% ipython --no-banner

In [1]: import numpy as np

In [2]: import numpy.linalg as la

In [3]: np.set_printoptions(precision=1, suppress=True, linewidth=120)

In [4]: rnd = lambda a: np.round(a, 1) + 0

In [5]: m1 = np.load("data.npy")

In [6]: print(m1)
[[ 0  1  0  0 -8]
 [ 0  0  0  0  0]
 [ 0  5  0  0  0]
 [ 0  0  0 -4 -2]
 [-8  0  0  0  0]
 [ 0  0  0  0  3]]

In [7]: # rank 4

In [8]: x = np.array([2, 0, 3, 5, 0])

In [9]: h1 = np.maximum(m1 @ x, 0)

In [10]: print(np.maximum(m1 @ x, 0) - np.maximum(-m1 @ x, 0))
[  0   0   0 -20 -16   0]

In [11]: print(m1.T @ h1)
[0 0 0 0 0]

In [12]: print(m1.shape)
(6, 5)

In [13]: la.rank(m1)
Traceback (most recent call last):
  Cell In[13], line 1
    la.rank(m1)
AttributeError: module 'numpy.linalg' has no attribute 'rank'


In [14]: print(m1 - m1[0])
[[ 0  0  0  0  0]
 [ 0 -1  0  0  8]
 [ 0  4  0  0  8]
 [ 0 -1  0 -4  6]
 [-8 -1  0  0  8]
 [ 0 -1  0  0 11]]

In [15]: print(rnd(m1.mean(axis=0)))
[-1.3  1.   0.  -0.7 -1.2]

In [16]: U, s, vt = la.svd(m1)

In [17]: print(rnd(s))
[8.9 8.  5.  3.9 0. ]

In [18]: A2 = U[:, :4] @ np.diag(s[:4]) @ vt[:4]

In [19]: print(rnd(A2))
[[ 0.  1.  0.  0. -8.]
 [ 0.  0.  0.  0.  0.]
 [ 0.  5.  0.  0.  0.]
 [ 0.  0.  0. -4. -2.]
 [-8.  0.  0.  0.  0.]
 [ 0.  0.  0.  0.  3.]]

In [20]: print(rnd(np.abs(m1 - A2).max()))
0.0

In [21]: print(la.cond(m1) > 100)
True

In [22]: print(np.argsort(-la.norm(m1, axis=0).round(6), kind="stable")[:3])
[4 0 1]

In [23]: print([round(float(x), 1) for x in la.svd(m1, compute_uv=False)[:3]])
[8.9, 8.0, 5.0]

In [24]: rng = np.random.default_rng(15)

In [25]: labels = rng.integers(0, 3, 2)

In [26]: arr = (labels[:, None] == labels) * -2 + np.eye(2)

In [27]: print(arr)
[[-1. -2.]
 [-2. -1.]]

In [28]: print(np.kron(np.eye(2, dtype=int), arr))
[[-1. -2. -0. -0.]
 [-2. -1. -0. -0.]
 [-0. -0. -1. -2.]
 [-0. -0. -2. -1.]]

In [29]: print(rnd(la.det(arr.T)))
-3.0

In [30]: print(rnd(np.poly(arr)))
[ 1.  2. -3.]

In [31]: print(rnd(la.eigvals(arr).sum().real))
-2.0

In [32]: print(np.einsum("ij,ji->", arr, arr))
10.0

In [33]: print(rnd(la.eigvals(arr)))
[ 1. -3.]

In [34]: data = np.load("case19.npy")

In [35]: print(data)
[[ 2.  0. -3.  8.  2. -3.]
 [ 0.  1.  2.  0.  1.  1.]
 [ 0.  3.  1.  0.  2.  2.]
 [ 0.  1.  3.  0.  0.  2.]
 [ 0.  1.  1.  2.  0.  2.]
 [ 0.  0.  0.  0.  3.  0.]]

In [36]: u, r1 = data[3], data[5]

In [37]: print(u @ r1)
0.0

In [38]: print(u @ u)
14.0

In [39]: p = (u @ r1) / (u @ u) * u

In [40]: print(p)
[0. 0. 0. 0. 0. 0.]

In [41]: print(la.matrix_rank(np.outer(u, r1)))
1

In [42]: print(rnd(la.norm(u + r1) ** 2 + la.norm(u - r1) ** 2))
46.0

In [43]: W0 = np.loadtxt("out3.csv", delimiter=",")

In [44]: print(W0)
[[ 1. -1.  1. -1. -1.  1. -1.  1.]
 [ 1. -1. -1.  1. -1.  1.  1. -1.]
 [ 1.  1. -1. -1.  1.  1. -1. -1.]]

In [45]: # column 4 repeats column 1

In [46]: x = np.array([-2, 0, 3, -2, -2, -2, 3, -2])

In [47]: h1 = np.maximum(W0 @ x, 0)

In [48]: print(W0 * (h1 > 1e-9)[:, None])
[[ 0. -0.  0. -0. -0.  0. -0.  0.]
 [ 0. -0. -0.  0. -0.  0.  0. -0.]
 [ 0.  0. -0. -0.  0.  0. -0. -0.]]

In [49]: print(rnd(np.tanh(W0 @ x)))
[-1. -1. -1.]

In [50]: print(np.maximum(W0 @ (3 * x), 0))
[0. 0. 0.]

In [51]: print(W0.T @ h1)
[0. 0. 0. 0. 0. 0. 0. 0.]

In [52]: print(np.flatnonzero(h1 > 1e-9))
[]

In [53]: print(W0 - W0[0])
[[ 0.  0.  0.  0.  0.  0.  0.  0.]
 [ 0.  0. -2.  2.  0.  0.  2. -2.]
 [ 0.  2. -2.  0.  2.  0.  0. -2.]]

In [54]: print(np.unravel_index(np.abs(W0).argmax(), W0.shape))
(np.int64(0), np.int64(0))

In [55]: print(la.matrix_rank(W0))
3

In [56]: W0[:, 8]
Traceback (most recent call last):
  Cell In[56], line 1
    W0[:, 8]
IndexError: index 8 is out of bounds for axis 1 with size 8


In [57]: A2 = W0[0, 0] * W0[1:] - np.outer(W0[1:, 0], W0[0])

In [58]: print(A2)
[[ 0.  0. -2.  2.  0.  0.  2. -2.]
 [ 0.  2. -2.  0.  2.  0.  0. -2.]]

In [59]: print(la.matrix_rank(A2), la.matrix_rank(W0))
2 3

In [60]: ang = np.radians(38)

In [61]: R = np.eye(8)

In [62]: R[0, 0] = R[2, 2] = np.cos(ang)

In [63]: R[0, 2], R[2, 0] = -np.sin(ang), np.sin(ang)

In [64]: print(rnd(R))
[[ 0.8  0.  -0.6  0.   0.   0.   0.   0. ]
 [ 0.   1.   0.   0.   0.   0.   0.   0. ]
 [ 0.6  0.   0.8  0.   0.   0.   0.   0. ]
 [ 0.   0.   0.   1.   0.   0.   0.   0. ]
 [ 0.   0.   0.   0.   1.   0.   0.   0. ]
 [ 0.   0.   0.   0.   0.   1.   0.   0. ]
 [ 0.   0.   0.   0.   0.   0.   1.   0. ]
 [ 0.   0.   0.   0.   0.   0.   0.   1. ]]

In [65]: A2 = W0 @ R.T

In [66]: print(np.allclose(la.norm(W0, axis=1), la.norm(A2, axis=1)))
True

In [67]: print(rnd(la.det(R)), rnd(np.trace(R)))
1.0 7.6
